$ python3 -q
>>> import numpy as np
>>> np.set_printoptions(suppress=True, linewidth=120)
>>> m1 = np.array([[2, 0, 0, 0, 0],
...     [0, 1, 0, 0, 0],
...     [0, 0, 1, 0, 0],
...     [0, 0, 0, 3, 0],
...     [0, 0, 0, 0, 1]])
>>> print(m1)
[[2 0 0 0 0]
 [0 1 0 0 0]
 [0 0 1 0 0]
 [0 0 0 3 0]
 [0 0 0 0 1]]
>>> # triangular
>>> w, vecs = np.linalg.eigh(m1)
>>> x0 = np.array([-2, -2, 3, -5, -5])
>>> np.round(vecs * np.sqrt(w) @ vecs.T, 2)
array([[1.41, 0.  , 0.  , 0.  , 0.  ],
       [0.  , 1.  , 0.  , 0.  , 0.  ],
       [0.  , 0.  , 1.  , 0.  , 0.  ],
       [0.  , 0.  , 0.  , 1.73, 0.  ],
       [0.  , 0.  , 0.  , 0.  , 1.  ]])
>>> print(np.abs(m1).sum(axis=1).max(), np.abs(w).max())
3 3.0
>>> u = np.array([2, 0, 1])
>>> np.cross(m1[1, :3], m1[2, :3])
array([1, 0, 0])
>>> print(np.convolve(m1[1], u))
[0 2 0 1 0 0 0]
>>> Lm = np.linalg.cholesky(m1)
>>> m1 / np.sqrt(np.outer(np.diag(m1), np.diag(m1)))
array([[1., 0., 0., 0., 0.],
       [0., 1., 0., 0., 0.],
       [0., 0., 1., 0., 0.],
       [0., 0., 0., 1., 0.],
       [0., 0., 0., 0., 1.]])
>>> np.linalg.eigvalsh(m1).min() > 0
np.True_
>>> np.round(np.diag(Lm) ** 2, 2)
array([2., 1., 1., 3., 1.])
>>> np.round(np.prod(np.diag(Lm)) ** 2, 2), np.round(np.linalg.det(m1), 2)
(np.float64(6.0), np.float64(6.0))
>>> np.round(np.linalg.eigvals(m1).sum().real, 2)
np.float64(8.0)
>>> np.einsum("ij,ji->", m1, m1)
np.int64(16)
>>> round(float(np.linalg.det(2 * m1)), 2), round(np.linalg.det(m1), 2)
(192.0, np.float64(6.0))
>>> np.kron(np.eye(2, dtype=int), m1)
array([[2, 0, 0, 0, 0, 0, 0, 0, 0, 0],
       [0, 1, 0, 0, 0, 0, 0, 0, 0, 0],
       [0, 0, 1, 0, 0, 0, 0, 0, 0, 0],
       [0, 0, 0, 3, 0, 0, 0, 0, 0, 0],
       [0, 0, 0, 0, 1, 0, 0, 0, 0, 0],
       [0, 0, 0, 0, 0, 2, 0, 0, 0, 0],
       [0, 0, 0, 0, 0, 0, 1, 0, 0, 0],
       [0, 0, 0, 0, 0, 0, 0, 1, 0, 0],
       [0, 0, 0, 0, 0, 0, 0, 0, 3, 0],
       [0, 0, 0, 0, 0, 0, 0, 0, 0, 1]])
>>> np.round(np.linalg.det(m1[::-1]), 2)
np.float64(6.0)
